In [1]: import numpy as np

In [2]: np.set_printoptions(suppress=True, linewidth=200)

In [3]: A = np.load("case16.npy")

In [4]: A
Out[4]: 
array([[ 2,  0,  0,  0,  0,  0,  0,  0,  1,  0,  0,  0],
       [ 5,  0,  0,  0,  0,  1, -2, -3,  5,  2,  0, -1],
       [ 0,  0,  0,  0,  0,  0,  0,  0,  0,  0,  1, -4],
       [ 0,  0,  0,  4,  0,  3,  1,  0,  0,  0, -2,  0],
       [ 0,  0,  1,  4,  0, -4,  0,  0,  5,  0,  0,  0],
       [ 3,  0,  0,  0,  4,  0, -4,  0,  0,  0,  0,  0],
       [-1, -4,  3,  0,  0,  0,  0,  0,  0,  0,  0,  0],
       [ 0,  0,  0,  0,  0,  0,  0,  0,  0,  1,  0,  2],
       [ 0, -1,  0,  0,  0,  0,  4, -1,  0,  0,  0,  5],
       [ 0,  0,  0,  2,  0, -4,  0,  0,  0, -2,  4,  0],
       [ 0, -4,  0,  0,  0,  0,  0,  5,  0,  0,  0,  0],
       [ 0,  0,  2,  0,  0,  0,  0,  0,  0,  0,  0,  0]])

In [5]: rng = np.random.default_rng(984754)

In [6]: lab = rng.permutation(12)

In [7]: lab
Out[7]: array([ 3,  8,  1,  9,  5,  6,  7, 11, 10,  2,  0,  4])

In [8]: B = A[lab][:, lab]

In [9]: np.diag(B)
Out[9]: array([ 4,  0,  0, -2,  0,  0,  0,  0,  0,  0,  2,  0])

In [10]: np.round(np.sort(np.abs(np.linalg.eigvals(B))), 3)
Out[10]: array([0.753, 2.105, 3.127, 3.127, 3.624, 3.624, 3.711, 3.711, 4.589, 4.589, 5.131, 5.193])

In [11]: np.trace(B)
Out[11]: np.int64(4)

In [12]: np.round(np.linalg.norm(A[9] - A[8]), 3)
Out[12]: np.float64(9.11)

In [13]: np.linalg.norm(A, axis=1).argmax()
Out[13]: np.int64(1)

In [14]: round(float(np.linalg.norm(A) ** 2 / np.linalg.norm(A, 2) ** 2), 3)
Out[14]: 3.683

In [15]: q, evecs = np.linalg.qr(A[:, :7])[0], np.linalg.qr(A[:, 7:])[0]

In [16]: sigma = np.linalg.svd(q.T @ evecs, compute_uv=False)

In [17]: np.round(np.degrees(np.arccos(sigma.clip(0, 1))), 3)
Out[17]: array([ 4.724, 28.893, 34.584, 42.821, 54.115])

In [18]: print(np.round(np.linalg.norm(q @ q.T - evecs @ evecs.T, 2), 3))
1.0

In [19]: sigma.round(3)
Out[19]: array([0.997, 0.876, 0.823, 0.733, 0.586])

In [20]: A.reshape(-1, 2)
Out[20]: 
array([[ 2,  0],
       [ 0,  0],
       [ 0,  0],
       [ 0,  0],
       [ 1,  0],
       [ 0,  0],
       [ 5,  0],
       [ 0,  0],
       [ 0,  1],
       [-2, -3],
       [ 5,  2],
       [ 0, -1],
       [ 0,  0],
       [ 0,  0],
       [ 0,  0],
       [ 0,  0],
       [ 0,  0],
       [ 1, -4],
       [ 0,  0],
       [ 0,  4],
       [ 0,  3],
       [ 1,  0],
       [ 0,  0],
       [-2,  0],
       [ 0,  0],
       [ 1,  4],
       [ 0, -4],
       [ 0,  0],
       [ 5,  0],
       [ 0,  0],
       [ 3,  0],
       [ 0,  0],
       [ 4,  0],
       [-4,  0],
       [ 0,  0],
       [ 0,  0],
       [-1, -4],
       [ 3,  0],
       [ 0,  0],
       [ 0,  0],
       [ 0,  0],
       [ 0,  0],
       [ 0,  0],
       [ 0,  0],
       [ 0,  0],
       [ 0,  0],
       [ 0,  1],
       [ 0,  2],
       [ 0, -1],
       [ 0,  0],
       [ 0,  0],
       [ 4, -1],
       [ 0,  0],
       [ 0,  5],
       [ 0,  0],
       [ 0,  2],
       [ 0, -4],
       [ 0,  0],
       [ 0, -2],
       [ 4,  0],
       [ 0, -4],
       [ 0,  0],
       [ 0,  0],
       [ 0,  5],
       [ 0,  0],
       [ 0,  0],
       [ 0,  0],
       [ 2,  0],
       [ 0,  0],
       [ 0,  0],
       [ 0,  0],
       [ 0,  0]])

In [21]: print(A.reshape(2, -1))
[[ 2  0  0  0  0  0  0  0  1  0  0  0  5  0  0  0  0  1 -2 -3  5  2  0 -1  0  0  0  0  0  0  0  0  0  0  1 -4  0  0  0  4  0  3  1  0  0  0 -2  0  0  0  1  4  0 -4  0  0  5  0  0  0  3  0  0  0  4
   0 -4  0  0  0  0  0]
 [-1 -4  3  0  0  0  0  0  0  0  0  0  0  0  0  0  0  0  0  0  0  1  0  2  0 -1  0  0  0  0  4 -1  0  0  0  5  0  0  0  2  0 -4  0  0  0 -2  4  0  0 -4  0  0  0  0  0  5  0  0  0  0  0  0  2  0  0
   0  0  0  0  0  0  0]]

In [22]: T = A.reshape(12, 2, -1)

In [23]: T.shape
Out[23]: (12, 2, 6)

In [24]: np.einsum("ihd,ihd->ih", T, T)
Out[24]: 
array([[ 4,  1],
       [26, 43],
       [ 0, 17],
       [25,  5],
       [33, 25],
       [25, 16],
       [26,  0],
       [ 0,  5],
       [ 1, 42],
       [20, 20],
       [16, 25],
       [ 4,  0]])

In [25]: T.transpose(1, 0, 2)
Out[25]: 
array([[[ 2,  0,  0,  0,  0,  0],
        [ 5,  0,  0,  0,  0,  1],
        [ 0,  0,  0,  0,  0,  0],
        [ 0,  0,  0,  4,  0,  3],
        [ 0,  0,  1,  4,  0, -4],
        [ 3,  0,  0,  0,  4,  0],
        [-1, -4,  3,  0,  0,  0],
        [ 0,  0,  0,  0,  0,  0],
        [ 0, -1,  0,  0,  0,  0],
        [ 0,  0,  0,  2,  0, -4],
        [ 0, -4,  0,  0,  0,  0],
        [ 0,  0,  2,  0,  0,  0]],

       [[ 0,  0,  1,  0,  0,  0],
        [-2, -3,  5,  2,  0, -1],
        [ 0,  0,  0,  0,  1, -4],
        [ 1,  0,  0,  0, -2,  0],
        [ 0,  0,  5,  0,  0,  0],
        [-4,  0,  0,  0,  0,  0],
        [ 0,  0,  0,  0,  0,  0],
        [ 0,  0,  0,  1,  0,  2],
        [ 4, -1,  0,  0,  0,  5],
        [ 0,  0,  0, -2,  4,  0],
        [ 0,  5,  0,  0,  0,  0],
        [ 0,  0,  0,  0,  0,  0]]])

In [26]: np.einsum("ihd,jhd->hij", T, T).shape
Out[26]: (2, 12, 12)

In [27]: B = np.array([[0, 2, -3, -5], [2, 2, -4, 5], [-2, 1, -1, -2], [-1, 0, 1, 0]])

In [28]: Z = np.array([[-2, 2, 1], [2, 0, 1], [2, 2, 0]])

In [29]: data = np.block([[B, np.array([[0, 0, 1], [1, 2, 0], [2, 1, 2], [1, 1, 3]])], [np.zeros((3, 4)), Z]])

In [30]: data
Out[30]: 
array([[ 0.,  2., -3., -5.,  0.,  0.,  1.],
       [ 2.,  2., -4.,  5.,  1.,  2.,  0.],
       [-2.,  1., -1., -2.,  2.,  1.,  2.],
       [-1.,  0.,  1.,  0.,  1.,  1.,  3.],
       [ 0.,  0.,  0.,  0., -2.,  2.,  1.],
       [ 0.,  0.,  0.,  0.,  2.,  0.,  1.],
       [ 0.,  0.,  0.,  0.,  2.,  2.,  0.]])

In [31]: f = np.array([1, 2])

In [32]: np.polyval(f, data[3])
Out[32]: array([1., 2., 3., 2., 3., 3., 5.])

In [33]: m1 = rng.normal(size=(26, 11)) + 10 * np.array([3, 7, 1, 7, 4, 6, 9, 5, 8, 0, 5])

In [34]: m1.round(3)
Out[34]: 
array([[30.155, 69.405, 10.013, 69.008, 39.401, 60.739, 91.738, 49.992, 80.859, -1.199, 49.242],
       [30.971, 70.362,  9.943, 69.387, 38.434, 58.973, 90.414, 49.725, 81.182, -1.011, 48.028],
       [29.551, 69.05 , 12.589, 70.565, 41.199, 58.399, 90.699, 48.851, 78.683, -1.453, 50.941],
       [29.481, 71.464,  9.549, 70.246, 38.777, 60.857, 89.093, 50.309, 79.27 ,  0.41 , 49.986],
       [29.195, 70.606, 10.357, 70.163, 40.165, 61.08 , 89.378, 51.064, 80.229, -0.413, 50.327],
       [30.691, 69.712, 10.409, 71.353, 40.945, 59.911, 88.912, 49.927, 80.084, -0.972, 49.317],
       [30.625, 70.862, 10.931, 69.195, 40.517, 60.268, 89.468, 49.828, 79.701, -1.111, 50.576],
       [31.044, 69.224,  9.456, 70.102, 41.419, 59.948, 88.657, 49.457, 80.131, -0.338, 50.637],
       [29.92 , 69.647, 10.692, 69.699, 40.573, 59.788, 89.954, 49.915, 78.528,  0.164, 50.438],
       [30.316, 69.78 ,  9.844, 70.527, 40.789, 60.812, 91.046, 50.249, 80.488,  0.309, 49.807],
       [30.582, 72.074,  9.955, 70.107, 39.515, 59.147, 89.673, 50.282, 78.673,  0.001, 51.557],
       [31.006, 69.424, 10.66 , 69.064, 39.032, 59.514, 89.641, 48.197, 80.871,  0.708, 49.641],
       [30.578, 68.361,  9.159, 70.018, 40.243, 60.202, 89.991, 49.412, 81.06 , -0.516, 49.967],
       [31.096, 69.324, 11.797, 70.596, 40.83 , 60.206, 90.109, 50.125, 80.824, -0.387, 50.618],
       [29.228, 70.244, 11.227, 70.872, 39.664, 62.804, 89.247, 48.438, 80.519,  1.165, 48.777],
       [29.219, 70.872, 10.157, 70.488, 39.631, 62.88 , 89.877, 49.853, 80.416, -1.417, 51.491],
       [31.316, 70.437,  9.448, 69.763, 37.613, 59.555, 88.794, 49.691, 81.56 ,  1.746, 48.966],
       [31.827, 69.858,  9.221, 68.273, 38.324, 60.325, 90.8  , 50.348, 80.822,  1.155, 50.058],
       [30.16 , 69.728, 11.179, 71.302, 40.289, 60.453, 88.963, 49.454, 79.744,  0.45 , 50.329],
       [30.371, 70.348,  9.055, 70.5  , 39.509, 57.902, 88.001, 51.495, 79.287,  0.005, 50.558],
       [30.791, 67.598,  9.872, 70.296, 41.146, 60.44 , 89.826, 48.431, 80.261,  2.341, 50.034],
       [29.487, 69.554,  9.798, 71.45 , 39.371, 61.061, 90.659, 50.607, 80.35 , -0.528, 50.229],
       [30.66 , 69.411,  9.887, 69.197, 41.039, 59.881, 90.688, 50.883, 80.946, -1.227, 50.617],
       [31.427, 70.874,  9.165, 69.304, 40.818, 59.289, 89.619, 48.573, 81.347, -0.644, 50.372],
       [30.063, 69.004, 10.71 , 69.265, 39.341, 59.536, 90.053, 49.113, 80.262, -0.18 , 50.308],
       [30.077, 69.965, 10.392, 70.69 , 38.19 , 59.218, 91.484, 50.563, 80.364, -1.389, 49.954]])

In [35]: x0 = np.array([-1, 2, -2, 0, 3, -3, 3, -2, 0, 1, 3])

In [36]: np.linalg.norm(m1 @ x0) <= np.linalg.norm(m1, 2) * np.linalg.norm(x0) + 1e-9
Out[36]: np.True_

In [37]: np.round(m1 @ np.eye(11)[1], 3)
Out[37]: 
array([69.405, 70.362, 69.05 , 71.464, 70.606, 69.712, 70.862, 69.224, 69.647, 69.78 , 72.074, 69.424, 68.361, 69.324, 70.244, 70.872, 70.437, 69.858, 69.728, 70.348, 67.598, 69.554, 69.411, 70.874,
       69.004, 69.965])

In [38]: def softmax(z):
    ...:     e = np.exp(z - z.max(axis=-1, keepdims=True))
    ...:     return e / e.sum(axis=-1, keepdims=True)
    ...: 

In [39]: print(np.round(softmax(10 * m1[18]), 3) + 0)
[0. 0. 0. 0. 0. 0. 1. 0. 0. 0. 0.]

In [40]: np.round(softmax(m1[18]), 3) + 0
Out[40]: array([0., 0., 0., 0., 0., 0., 1., 0., 0., 0., 0.])

In [41]: np.round(softmax(m1[18] + 5), 3) + 0
Out[41]: array([0., 0., 0., 0., 0., 0., 1., 0., 0., 0., 0.])

In [42]: S = m1 @ m1.T / np.sqrt(11)

In [43]: print(np.round(softmax(S)[18] @ m1, 3))
[29.219 70.872 10.157 70.488 39.631 62.88  89.877 49.853 80.416 -1.417 51.491]

In [44]: mat = np.load("run16.npy")

In [45]: print(mat)
[[ 0 -1  3  4 -6  2 -5]
 [ 0  0  3  5  7 -3  0]
 [ 0  0  0  9  3 -4 -4]
 [ 0  0  0  0 -4 -5 -9]
 [ 0  0  0  0  0  6 -3]
 [ 0  0  0  0  0  0 -7]
 [ 0  0  0  0  0  0  0]]

In [46]: # rows and columns are dependent

In [47]: np.allclose(mat[:-1].T @ np.linalg.lstsq(mat[:-1].T, mat[-1])[0], mat[-1])
Out[47]: True

In [48]: np.unique(mat.round(6), axis=0).shape
Out[48]: (7, 7)

In [49]: r = np.linalg.matrix_rank(mat)

In [50]: r
Out[50]: np.int64(6)

In [51]: N = np.linalg.svd(mat)[2][r:].T

In [52]: [int(np.linalg.matrix_rank(mat[:i])) for i in range(1, len(mat) + 1)]
Out[52]: [1, 2, 3, 4, 5, 6, 6]

In [53]: N.shape
Out[53]: (7, 1)

In [54]: N @ N.T
Out[54]: 
array([[1., 0., 0., 0., 0., 0., 0.],
       [0., 0., 0., 0., 0., 0., 0.],
       [0., 0., 0., 0., 0., 0., 0.],
       [0., 0., 0., 0., 0., 0., 0.],
       [0., 0., 0., 0., 0., 0., 0.],
       [0., 0., 0., 0., 0., 0., 0.],
       [0., 0., 0., 0., 0., 0., 0.]])

In [55]: print(np.linalg.matrix_rank(mat.T @ mat), np.linalg.matrix_rank(mat @ mat.T))
6 6

In [56]: [int(np.linalg.matrix_rank(mat[:, :j + 1])) for j in range(7)]
Out[56]: [0, 1, 2, 3, 4, 5, 6]

In [57]: print([int(np.linalg.matrix_rank(np.delete(mat, i, axis=0))) for i in range(7)])
[5, 5, 5, 5, 5, 5, 6]

In [58]: [int(np.linalg.matrix_rank(np.linalg.matrix_power(mat, p))) for p in range(1, 8)]
Out[58]: [6, 5, 4, 3, 2, 1, 0]

In [59]: np.prod(np.diag(mat)), np.round(np.linalg.det(mat), 3)
Out[59]: (np.int64(0), np.float64(0.0))

In [60]: gram = mat.T @ mat

In [61]: np.linalg.matrix_rank(gram)
Out[61]: np.int64(6)

In [62]: gram
Out[62]: 
array([[  0,   0,   0,   0,   0,   0,   0],
       [  0,   1,  -3,  -4,   6,  -2,   5],
       [  0,  -3,  18,  27,   3,  -3, -15],
       [  0,  -4,  27, 122,  38, -43, -56],
       [  0,   6,   3,  38, 110, -25,  54],
       [  0,  -2,  -3, -43, -25,  90,  33],
       [  0,   5, -15, -56,  54,  33, 180]])

In [63]: np.trace(gram), (mat ** 2).sum()
Out[63]: (np.int64(521), np.int64(521))

In [64]: np.round(np.linalg.eigvalsh(gram)[::-1], 3)
Out[64]: array([237.568, 173.754,  63.563,  35.692,  10.403,   0.021,   0.   ])

In [65]: np.round(np.linalg.svd(mat, compute_uv=False) ** 2, 3)
Out[65]: array([237.568, 173.754,  63.563,  35.692,  10.403,   0.021,   0.   ])

In [66]: r = np.linalg.matrix_rank(gram)

In [67]: r
Out[67]: np.int64(6)

In [68]: N = np.linalg.svd(gram)[2][r:].T

In [69]: np.allclose(gram @ N, 0)
Out[69]: True

In [70]: [int(np.linalg.matrix_rank(np.delete(gram, i, axis=0))) for i in range(7)]
Out[70]: [6, 5, 5, 5, 5, 5, 5]

In [71]: N.shape
Out[71]: (7, 1)

In [72]: [int(np.linalg.matrix_rank(gram[:, :j + 1])) for j in range(7)]
Out[72]: [0, 1, 2, 3, 4, 5, 6]

In [73]: K = np.diag(20 * np.array([2, 2, 2, 3, 2, 2])) + np.array([[0, 2, 0, 2, 2, 1],
    ...:     [1, 0, 2, 2, 0, 2],
    ...:     [1, 2, 1, 2, 0, 1],
    ...:     [1, 2, 0, 2, 2, 0],
    ...:     [2, 1, 2, 2, 1, 2],
    ...:     [0, 0, 1, 1, 1, 2]])

In [74]: print(K)
[[40  2  0  2  2  1]
 [ 1 40  2  2  0  2]
 [ 1  2 41  2  0  1]
 [ 1  2  0 62  2  0]
 [ 2  1  2  2 41  2]
 [ 0  0  1  1  1 42]]

In [75]: x0 = np.array([-8, -1, 3, -7, -6, -8, 8, 1, -1, 4, 6])

In [76]: target = m1 @ x0

In [77]: np.round(np.linalg.lstsq(m1, target)[0], 3)
Out[77]: array([-8., -1.,  3., -7., -6., -8.,  8.,  1., -1.,  4.,  6.])

In [78]: target = target + 0.02 * rng.normal(size=26)

In [79]: print(target.round(3))
[-492.251 -500.413 -480.454 -504.544 -507.719 -535.312 -507.742 -526.987 -492.294 -509.495 -489.586 -494.113 -512.659 -511.141 -527.642 -516.677 -503.81  -486.335 -516.741 -500.3   -510.435 -506.111
 -500.491 -515.31  -484.166 -480.903]

In [80]: coef, *_ = np.linalg.lstsq(m1, target)

In [81]: round(np.linalg.norm(target - m1 @ coef), 3)
Out[81]: np.float64(0.12)

In [82]: print(np.round(m1.T @ (target - m1 @ coef), 3) + 0)
[0. 0. 0. 0. 0. 0. 0. 0. 0. 0. 0.]
